>>> import numpy as np
>>> import numpy.linalg as la
>>> np.set_printoptions(suppress=True, linewidth=120)
>>> E = np.load("a.npy")
>>> E.round(2)
array([[0.95, 0.21, 0.  ],
       [0.21, 0.05, 0.  ],
       [0.  , 0.  , 0.  ]])
>>> rk = la.matrix_rank(E)
>>> print(rk)
1
>>> N = la.svd(E)[2][rk:].T
>>> [int(la.matrix_rank(np.delete(E, i, axis=0))) for i in range(3)]
[1, 1, 1]
>>> la.matrix_rank(E.T @ E), la.matrix_rank(E @ E.T)
(np.int64(1), np.int64(1))
>>> [int(la.matrix_rank(E[:i])) for i in range(1, len(E) + 1)]
[1, 1, 1]
>>> np.round(N @ N.T, 2)
array([[ 0.05, -0.21,  0.  ],
       [-0.21,  0.95,  0.  ],
       [ 0.  ,  0.  ,  1.  ]])
>>> m1 = np.array([[15.85, 0.89, 12.98, 15.19],
...     [16.19, 4.21, 12.2, 12.63],
...     [7.7, 8.31, 3.53, -0.34],
...     [6.1, -6.03, 7.08, 12.11],
...     [-10.47, -0.48, -7.41, -9.03],
...     [-15.99, -7.07, -10.88, -8.98]])
>>> blk = np.stack([m1, 2 * m1, m1[::-1]])
>>> np.round(la.norm(blk, axis=(1, 2)), 2)
array([49.01, 98.01, 49.01])
>>> la.matrix_rank(blk.reshape(3, -1))
np.int64(2)
>>> (blk @ m1.T).shape
(3, 6, 6)
>>> la.matrix_rank(blk)
array([4, 4, 4])
>>> X = np.load("mat.npy")
>>> X
array([[ 1.62,  0.18, -0.72,  0.63, -1.17, -0.45],
       [-1.98, -0.22,  0.88, -0.77,  1.43,  0.55],
       [-1.98, -0.22,  0.88, -0.77,  1.43,  0.55],
       [-1.62, -0.18,  0.72, -0.63,  1.17,  0.45]])
>>> U, sv, VT = la.svd(X)
>>> evecs = VT[:(sv > 1e-8).sum()]
>>> rng = np.random.default_rng(3647)
>>> x = X[0] + 2 * X[1] + rng.integers(2) * np.eye(6)[3]
>>> x.round(2)
array([-2.34, -0.26,  1.04, -0.91,  1.69,  0.65])
>>> np.allclose(evecs.T @ evecs @ x, x)
True
>>> print(np.round(np.diag(evecs.T @ evecs), 2))
[0.51 0.01 0.1  0.08 0.27 0.04]
>>> print(la.matrix_rank(np.vstack([X, x])))
1
>>> round(la.norm(x - evecs.T @ evecs @ x), 2)
np.float64(0.0)
